In [1]: import numpy as np

In [2]: np.set_printoptions(precision=1, suppress=True, linewidth=120, floatmode="fixed")

In [3]: M = np.load("layer15.npy")

In [4]: M.round(1) + 0
Out[4]: 
array([[ 1.1,  0.5, -0.8, -1.1, -0.3],
       [ 0.5,  1.9, -0.1,  0.0, -0.6],
       [-0.8, -0.1,  0.4,  0.8, -0.3],
       [-1.1,  0.0,  0.8,  1.3,  0.1],
       [-0.3, -0.6, -0.3,  0.1, -0.7]])

In [5]: r = np.linalg.matrix_rank(M)

In [6]: r
Out[6]: np.int64(3)

In [7]: null = np.linalg.svd(M)[2][r:].T

In [8]: [int(np.linalg.matrix_rank(M[:i])) for i in range(1, len(M) + 1)]
Out[8]: [1, 2, 3, 3, 3]

In [9]: np.round(M @ null, 1) + 0
Out[9]: 
array([[0.0, 0.0],
       [0.0, 0.0],
       [0.0, 0.0],
       [0.0, 0.0],
       [0.0, 0.0]])

In [10]: np.round(np.kron(np.eye(2, dtype=int), M), 1) + 0
Out[10]: 
array([[ 1.1,  0.5, -0.8, -1.1, -0.3,  0.0,  0.0,  0.0,  0.0,  0.0],
       [ 0.5,  1.9, -0.1,  0.0, -0.6,  0.0,  0.0,  0.0,  0.0,  0.0],
       [-0.8, -0.1,  0.4,  0.8, -0.3,  0.0,  0.0,  0.0,  0.0,  0.0],
       [-1.1,  0.0,  0.8,  1.3,  0.1,  0.0,  0.0,  0.0,  0.0,  0.0],
       [-0.3, -0.6, -0.3,  0.1, -0.7,  0.0,  0.0,  0.0,  0.0,  0.0],
       [ 0.0,  0.0,  0.0,  0.0,  0.0,  1.1,  0.5, -0.8, -1.1, -0.3],
       [ 0.0,  0.0,  0.0,  0.0,  0.0,  0.5,  1.9, -0.1,  0.0, -0.6],
       [ 0.0,  0.0,  0.0,  0.0,  0.0, -0.8, -0.1,  0.4,  0.8, -0.3],
       [ 0.0,  0.0,  0.0,  0.0,  0.0, -1.1,  0.0,  0.8,  1.3,  0.1],
       [ 0.0,  0.0,  0.0,  0.0,  0.0, -0.3, -0.6, -0.3,  0.1, -0.7]])

In [11]: round(np.linalg.det(2 * M), 1), np.round(np.linalg.det(M), 1)
Out[11]: (np.float64(-0.0), np.float64(-0.0))

In [12]: round(float(np.linalg.det(M[::-1])), 1)
Out[12]: -0.0

In [13]: np.round(np.linalg.eigvals(M).sum().real, 1)
Out[13]: np.float64(4.0)

In [14]: round(np.einsum("ii->", M), 1)
Out[14]: np.float64(4.0)

In [15]: round(float(np.linalg.det(M.T)), 1)
Out[15]: -0.0

In [16]: M2 = np.array([[4, 4], [5, 0]])

In [17]: basis = np.kron(M2, M)

In [18]: round(float(np.linalg.norm(basis, 2)), 1), round(float(np.linalg.norm(M2, 2) * np.linalg.norm(M, 2)), 1)
Out[18]: (21.0, 21.0)

In [19]: np.linalg.determinant(M)
Traceback (most recent call last):
  Cell In[19], line 1
    np.linalg.determinant(M)
AttributeError: module 'numpy.linalg' has no attribute 'determinant'


In [20]: np.linalg.matrix_power(M, 2)
Out[20]: 
array([[ 3.4,  1.9, -2.1, -3.3, -0.4],
       [ 1.9,  4.4, -0.5, -0.6, -0.8],
       [-2.1, -0.5,  1.5,  2.2,  0.5],
       [-3.3, -0.6,  2.2,  3.6,  0.1],
       [-0.4, -0.8,  0.5,  0.1,  1.1]])

In [21]: round(float(np.trace(M)), 1)
Out[21]: 4.0

In [22]: np.allclose(M @ M.T, M.T @ M)
Out[22]: True

In [23]: round(np.linalg.det(M), 1)
Out[23]: np.float64(-0.0)

In [24]: M.inv()
Traceback (most recent call last):
  Cell In[24], line 1
    M.inv()
AttributeError: 'numpy.ndarray' object has no attribute 'inv'


In [25]: np.allclose(M, M.T)
Out[25]: True

In [26]: Uu, sigma, VT = np.linalg.svd(M)

In [27]: vecs = VT[:(sigma > 1e-8).sum()]

In [28]: rng = np.random.default_rng(934400)

In [29]: x = M[1] + 2 * M[0] + rng.integers(2) * np.eye(5)[2]

In [30]: x
Out[30]: array([ 2.7,  3.0, -1.6, -2.2, -1.2])

In [31]: np.diag(vecs.T @ vecs)
Out[31]: array([0.4, 0.9, 0.3, 0.5, 0.9])

In [32]: np.linalg.matrix_rank(np.vstack([M, x]))
Out[32]: np.int64(3)

In [33]: E = np.loadtxt("test19.csv", delimiter=",")

In [34]: E
Out[34]: 
array([[ 1.0,  0.0,  0.0],
       [ 9.0,  1.0,  0.0],
       [-2.0, -1.0,  1.0]])

In [35]: # column 0 is much longer than the rest

In [36]: Uu, sigma, VT = np.linalg.svd(E)

In [37]: np.argmax(sigma[:-1] / (sigma[1:] + 1e-6)) + 1
Out[37]: np.int64(2)

In [38]: sigma
Out[38]: array([9.4, 1.2, 0.1])

In [39]: M2 = Uu[:, :2] @ np.diag(sigma[:2]) @ VT[:2]

In [40]: round(float(np.linalg.norm(E - M2, 2)), 1), round(float(sigma[2]), 1)
Out[40]: (0.1, 0.1)

In [41]: np.round(np.linalg.norm(E - M2) / np.linalg.norm(E), 1)
Out[41]: np.float64(0.0)

In [42]: M2.round(1) + 0
Out[42]: 
array([[ 1.0,  0.1,  0.1],
       [ 9.0,  1.0,  0.0],
       [-2.0, -1.0,  1.0]])

In [43]: u = np.array([0, 5, 5])

In [44]: M2 = E + np.outer(u, np.eye(3)[1])

In [45]: np.round(np.linalg.det(M2) / np.linalg.det(E), 1), round(float(1 + np.linalg.solve(E, u)[1]), 1)
Out[45]: (np.float64(6.0), 6.0)

In [46]: np.linalg.matrix_rank(np.linalg.inv(M2) - np.linalg.inv(E), tol=1e-8)
Out[46]: np.int64(1)
